>>> import numpy as np
>>> np.set_printoptions(precision=2, suppress=True, linewidth=140, floatmode="fixed")
>>> W0 = np.load("sample15.npy")
>>> W0
array([[0, 0, 0, 0],
       [0, 0, 0, 1],
       [0, 0, 0, 1],
       [0, 1, 1, 0]])
>>> # rank 2
>>> left, sv, vt = np.linalg.svd(W0)
>>> np.argmax(sv[:-1] / (sv[1:] + 1e-6)) + 1
np.int64(2)
>>> B = left[:, :2] @ np.diag(sv[:2]) @ vt[:2]
>>> np.abs(W0 - B).max()
np.float64(0.0)
>>> B
array([[0.00, 0.00, 0.00, 0.00],
       [0.00, 0.00, 0.00, 1.00],
       [0.00, 0.00, 0.00, 1.00],
       [0.00, 1.00, 1.00, 0.00]])
>>> round(float(np.linalg.norm(W0 - B) / np.linalg.norm(W0)), 2)
0.0
>>> round(float(np.linalg.norm(W0 - B, 2)), 2), sv[2]
(0.0, np.float64(0.0))
>>> np.round(np.linalg.norm(W0, 2) / np.linalg.norm(W0), 2)
np.float64(0.71)
>>> np.linalg.cond(W0) > 100
np.True_
>>> np.argsort(-np.linalg.norm(W0, axis=0).round(6), kind="stable")[:3]
array([3, 1, 2])
>>> gram = W0.T @ W0
>>> (W0 @ W0.T).shape
(4, 4)
>>> np.diag(gram)
array([0, 1, 1, 2])
>>> np.linalg.svd(W0, compute_uv=False) ** 2
array([2.00, 2.00, 0.00, 0.00])
>>> np.allclose(gram, gram.T)
True
>>> X = np.loadtxt("data.csv", delimiter=",")
>>> X
array([[ 0.66,  0.34,  0.11,  0.34,  0.57],
       [ 0.34,  0.66, -0.11, -0.34, -0.57],
       [ 0.11, -0.11,  0.96, -0.11, -0.19],
       [ 0.34, -0.34, -0.11,  0.66, -0.57],
       [ 0.57, -0.57, -0.19, -0.57,  0.06]])
>>> # symmetric
>>> w, vecs = np.linalg.eigh(X)
>>> x = np.array([2, -2, 0, 0, -1])
>>> vecs * np.maximum(w, 0) @ vecs.T
array([[ 0.83,  0.17,  0.06,  0.17,  0.28],
       [ 0.17,  0.83, -0.06, -0.17, -0.28],
       [ 0.06, -0.06,  0.98, -0.06, -0.09],
       [ 0.17, -0.17, -0.06,  0.83, -0.28],
       [ 0.28, -0.28, -0.09, -0.28,  0.53]])
>>> round(x @ X @ x, 2)
np.float64(-1.91)
>>> w, vecs = np.linalg.eigh(X)
>>> np.unique(w.round(6) + 0, return_counts=True)[1]
array([1, 4])
>>> w
array([-1.00,  1.00,  1.00,  1.00,  1.00])
>>> (w > 1e-8).sum(), (w < -1e-8).sum()
(np.int64(4), np.int64(1))
>>> np.linalg.svd(X, compute_uv=False)
array([1.00, 1.00, 1.00, 1.00, 1.00])
>>> vecs @ np.diag(w) @ vecs.T
array([[ 0.66,  0.34,  0.11,  0.34,  0.57],
       [ 0.34,  0.66, -0.11, -0.34, -0.57],
       [ 0.11, -0.11,  0.96, -0.11, -0.19],
       [ 0.34, -0.34, -0.11,  0.66, -0.57],
       [ 0.57, -0.57, -0.19, -0.57,  0.06]])
>>> np.round(w.sum(), 2), np.trace(X)
(np.float64(3.0), np.float64(3.0))
>>> q, vecs = np.linalg.qr(X[:, :2])[0], np.linalg.qr(X[:, 2:])[0]
>>> sv = np.linalg.svd(q.T @ vecs, compute_uv=False)
>>> round(float(np.linalg.norm(q @ q.T - vecs @ vecs.T, 2)), 2)
1.0
>>> np.degrees(np.arccos(sv.clip(0, 1)))
array([90.00, 90.00])
>>> sv.round(2) + 0
array([0.00, 0.00])
>>> feats = np.array([[3, 3], [1, 1], [2, 2], [2, 2]])
>>> # row 3 repeats row 2
>>> np.allclose(feats[:-1].T @ np.linalg.lstsq(feats[:-1].T, feats[-1])[0], feats[-1])
True
>>> feats @ np.linalg.pinv(feats) @ feats
array([[3.00, 3.00],
       [1.00, 1.00],
       [2.00, 2.00],
       [2.00, 2.00]])
>>> np.unique(feats.round(6), axis=0).shape
(3, 2)
>>> left, sv, vt = np.linalg.svd(feats)
>>> np.argmax(sv[:-1] / (sv[1:] + 1e-6)) + 1
np.int64(1)
>>> sv.round(2) + 0
array([6.00, 0.00])
>>> B = left[:, :1] @ np.diag(sv[:1]) @ vt[:1]
>>> round(float(np.abs(feats - B).max()), 2)
0.0
>>> M = np.loadtxt("layer16.csv", delimiter=",")
>>> M
array([[ 0.27, -0.35,  0.16],
       [ 0.00,  0.00,  0.00],
       [-0.45,  0.56, -0.27],
       [ 0.78, -0.87,  0.54],
       [-0.96,  0.98, -0.79],
       [ 0.69, -0.79,  0.45],
       [ 0.40, -0.49,  0.24],
       [-0.56,  0.67, -0.35],
       [-0.60,  0.72, -0.38],
       [-0.83,  0.91, -0.59],
       [ 0.51, -0.62,  0.31],
       [ 0.60, -0.72,  0.38],
       [ 0.75, -0.85,  0.51],
       [ 0.60, -0.72,  0.38],
       [ 0.27, -0.35,  0.16],
       [ 0.56, -0.67,  0.35],
       [ 0.51, -0.62,  0.31],
       [ 0.83, -0.91,  0.59],
       [ 0.00,  0.00,  0.00],
       [ 0.72, -0.82,  0.48],
       [-0.27,  0.35, -0.16],
       [-0.91,  0.96, -0.71],
       [-0.14,  0.18, -0.08],
       [-0.45,  0.56, -0.27],
       [ 0.75, -0.85,  0.51],
       [ 0.14, -0.18,  0.08],
       [ 0.72, -0.82,  0.48],
       [ 0.60, -0.72,  0.38],
       [-0.07,  0.09, -0.04],
       [ 0.21, -0.26,  0.12],
       [-0.07,  0.09, -0.04]])
>>> # rows 11 and 13 are equal
>>> x = np.array([-2, 2, -2])
>>> target = M @ x
>>> coef, lr = np.zeros(3), 1 / np.linalg.norm(M, 2) ** 2
>>> for i in range(60):
...     coef -= lr * M.T @ (M @ coef - target)
...     if i % 10 == 0: print(i, round(np.linalg.norm(M @ coef - target), 2))
... 
0 0.19
10 0.19
20 0.18
30 0.18
40 0.17
50 0.17
>>> coef
array([-2.05,  2.26, -1.48])
>>> round(np.linalg.cond(M), 2)
np.float64(216.37)
>>> basis = M[[16, 17]].astype(float)
>>> for _ in range(4):
...     z = np.linalg.norm(M[:, None] - basis, axis=-1).argmin(axis=1)
...     basis = np.array([M[z == j].mean(axis=0) for j in range(2)])
... 
>>> z
array([1, 0, 0, 1, 0, 1, 1, 0, 0, 0, 1, 1, 1, 1, 1, 1, 1, 1, 0, 1, 0, 0, 0, 0, 1, 1, 1, 1, 0, 1, 0])
>>> np.abs(basis[1] - basis[0]).argmax()
np.int64(1)
>>> gram = M.T @ M
>>> np.round(np.linalg.eigvalsh(gram)[::-1], 2) + 0
array([27.21,  0.08,  0.00])
>>> np.allclose(gram, gram.T)
True
>>> np.linalg.matrix_rank(gram)
np.int64(3)
>>> np.round(np.linalg.svd(M, compute_uv=False) ** 2, 2) + 0
array([27.21,  0.08,  0.00])
>>> A = np.load("m.npy")
>>> A
array([[ 0, -2,  0,  1,  1,  0],
       [ 2,  0,  3,  2, -2, -3],
       [ 0, -3,  0, -1,  0,  0],
       [-1, -2,  1,  0,  3,  0],
       [-1,  2,  0, -3,  0,  0],
       [ 0,  3,  0,  0,  0,  0]])
>>> # skew, so no eigenvalue has a real part
>>> left, sv, vt = np.linalg.svd(A)
>>> np.argmax(sv[:-1] / (sv[1:] + 1e-6)) + 1
np.int64(4)
>>> sv
array([5.84, 5.84, 2.79, 2.79, 0.18, 0.18])
>>> B = left[:, :4] @ np.diag(sv[:4]) @ vt[:4]
>>> np.linalg.matrix_rank(A, rtol=0.05)
np.int64(4)
>>> round(np.linalg.norm(A - B, 2), 2), round(float(sv[4]), 2)
(np.float64(0.18), 0.18)
>>> B.round(2) + 0
array([[ 0.00, -2.00,  0.10,  1.00,  0.97,  0.12],
       [ 2.00,  0.00,  3.01,  2.00, -2.00, -2.99],
       [-0.10, -3.01,  0.00, -0.97, -0.04, -0.02],
       [-1.00, -2.00,  0.97,  0.00,  3.01, -0.04],
       [-0.97,  2.00,  0.04, -3.01,  0.00,  0.05],
       [-0.12,  2.99,  0.02,  0.04, -0.05,  0.00]])
>>> f = np.array([8, 6, 7, 9, 9, 3])
>>> B = A + np.outer(f, np.eye(6)[2])
>>> round(np.linalg.det(B) / np.linalg.det(A), 2), round(float(1 + np.linalg.solve(A, f)[2]), 2)
(np.float64(-25.0), -25.0)
>>> B
array([[ 0.00, -2.00,  8.00,  1.00,  1.00,  0.00],
       [ 2.00,  0.00,  9.00,  2.00, -2.00, -3.00],
       [ 0.00, -3.00,  7.00, -1.00,  0.00,  0.00],
       [-1.00, -2.00, 10.00,  0.00,  3.00,  0.00],
       [-1.00,  2.00,  9.00, -3.00,  0.00,  0.00],
       [ 0.00,  3.00,  3.00,  0.00,  0.00,  0.00]])
>>> np.linalg.matrix_rank(B - A)
np.int64(1)
>>> x = np.array([-3, -2, 2, 1, 2, -3])
>>> np.einsum("ij,j->i", B, x)
array([23.00, 19.00, 19.00, 33.00, 14.00,  0.00])
>>> B @ x
array([23.00, 19.00, 19.00, 33.00, 14.00,  0.00])
>>> B * x
array([[-0.00,  4.00, 16.00,  1.00,  2.00, -0.00],
       [-6.00, -0.00, 18.00,  2.00, -4.00,  9.00],
       [-0.00,  6.00, 14.00, -1.00,  0.00, -0.00],
       [ 3.00,  4.00, 20.00,  0.00,  6.00, -0.00],
       [ 3.00, -4.00, 18.00, -3.00,  0.00, -0.00],
       [-0.00, -6.00,  6.00,  0.00,  0.00, -0.00]])
>>> B @ np.eye(6)[1]
array([-2.00,  0.00, -3.00, -2.00,  2.00,  3.00])
>>> J = np.load("a.npy")
>>> J
array([[ 0.12,  0.08, -0.06,  0.31],
       [ 0.08,  0.06, -0.04,  0.21],
       [-0.06, -0.04,  0.03, -0.15],
       [ 0.31,  0.21, -0.15,  0.80]])
>>> B = J / np.sqrt((J ** 2).mean(axis=1, keepdims=True))
>>> np.linalg.norm(B, axis=1)
array([2.00, 2.00, 2.00, 2.00])
>>> np.linalg.matrix_rank(B) == np.linalg.matrix_rank(J)
np.True_
>>> B[1]
array([ 0.69,  0.48, -0.34,  1.78])
>>> np.round(X @ X.T, 2) + 0
array([[1.00, 0.00, 0.00, 0.00, 0.00],
       [0.00, 1.00, 0.00, 0.00, 0.00],
       [0.00, 0.00, 1.00, 0.00, 0.00],
       [0.00, 0.00, 0.00, 1.00, 0.00],
       [0.00, 0.00, 0.00, 0.00, 1.00]])
>>> np.linalg.pinv(X)
array([[ 0.66,  0.34,  0.11,  0.34,  0.57],
       [ 0.34,  0.66, -0.11, -0.34, -0.57],
       [ 0.11, -0.11,  0.96, -0.11, -0.19],
       [ 0.34, -0.34, -0.11,  0.66, -0.57],
       [ 0.57, -0.57, -0.19, -0.57,  0.06]])
>>> left, sv, vt = np.linalg.svd(J)
>>> sv.round(2) + 0
array([1.00, 0.00, 0.00, 0.00])
>>> np.argmax(sv[:-1] / (sv[1:] + 1e-6)) + 1
np.int64(1)
>>> B = left[:, :1] @ np.diag(sv[:1]) @ vt[:1]
>>> round(np.linalg.norm(J - B) / np.linalg.norm(J), 2)
np.float64(0.0)
>>> np.linalg.matrix_rank(J, rtol=0.05)
np.int64(1)
>>> B
array([[ 0.12,  0.08, -0.06,  0.31],
       [ 0.08,  0.06, -0.04,  0.21],
       [-0.06, -0.04,  0.03, -0.15],
       [ 0.31,  0.21, -0.15,  0.80]])
>>> np.round(np.abs(J - B).max(), 2)
np.float64(0.0)
>>> w, vecs = np.linalg.eigh(J)
>>> round(float(w.sum()), 2), np.round(np.trace(J), 2)
(1.0, np.float64(1.0))
>>> np.round(np.linalg.eigvalsh(J @ J), 2) + 0
array([0.00, 0.00, 0.00, 1.00])
>>> np.linalg.eigvalsh(J + 5 * np.eye(4))
array([5.00, 5.00, 5.00, 6.00])
>>> np.round(vecs.T @ J @ vecs, 2) + 0
array([[0.00, 0.00, 0.00, 0.00],
       [0.00, 0.00, 0.00, 0.00],
       [0.00, 0.00, 0.00, 0.00],
       [0.00, 0.00, 0.00, 1.00]])
>>> np.round(vecs.T @ vecs, 2) + 0
array([[1.00, 0.00, 0.00, 0.00],
       [0.00, 1.00, 0.00, 0.00],
       [0.00, 0.00, 1.00, 0.00],
       [0.00, 0.00, 0.00, 1.00]])
>>> np.round(np.linalg.svd(J, compute_uv=False), 2) + 0
array([1.00, 0.00, 0.00, 0.00])
>>> np.abs(vecs[:, -1]).round(6).argmax()
np.int64(3)
>>> mat = np.load("run12.npy")
>>> mat
array([[1.05, 4.00, 2.00, 4.00, 0.00],
       [3.00, 4.05, 0.00, 2.00, 4.00],
       [2.00, 2.00, 3.05, 2.00, 3.00],
       [4.00, 5.00, 0.00, 2.05, 3.00],
       [1.00, 4.00, 2.00, 4.00, 0.05]])
>>> w, vecs = np.linalg.eig(mat)
>>> np.sort(np.linalg.eigvals(np.linalg.inv(mat)))
array([-2.41, -0.22,  0.08,  0.37, 20.00])
>>> np.round(mat @ vecs[:, 0] - w[0] * vecs[:, 0], 2) + 0
array([0.00, 0.00, 0.00, 0.00, 0.00])
>>> round(np.prod(w), 2)
np.float64(3.16)
>>> def softmax(z):
...     e = np.exp(z - z.max(axis=-1, keepdims=True))
...     return e / e.sum(axis=-1, keepdims=True)
... 
>>> np.round(softmax(10 * mat[4]), 2) + 0
array([0.00, 0.50, 0.00, 0.50, 0.00])
>>> att = mat @ mat.T / np.sqrt(5)
>>> np.round(softmax(att), 2) + 0
array([[0.47, 0.01, 0.00, 0.06, 0.46],
       [0.00, 0.21, 0.00, 0.79, 0.00],
       [0.02, 0.26, 0.29, 0.41, 0.02],
       [0.00, 0.07, 0.00, 0.93, 0.00],
       [0.47, 0.01, 0.00, 0.06, 0.46]])
>>> K = np.load("w.npy")
>>> K
array([[ 0.05,  0.15, -0.15, -0.05],
       [ 0.15,  0.45, -0.45, -0.15],
       [-0.15, -0.45,  0.45,  0.15],
       [-0.05, -0.15,  0.15,  0.05]])
>>> # looks like rank 1
>>> softmax(10 * K[3])
array([0.09, 0.03, 0.64, 0.24])
>>> att = K @ K.T / np.sqrt(4)
>>> softmax(att + np.triu(np.full(att.shape, -np.inf), 1))
array([[1.00, 0.00, 0.00, 0.00],
       [0.46, 0.54, 0.00, 0.00],
       [0.31, 0.27, 0.42, 0.00],
       [0.24, 0.23, 0.27, 0.26]])
>>> softmax(att)[3] @ K
array([-0.01, -0.02,  0.02,  0.01])
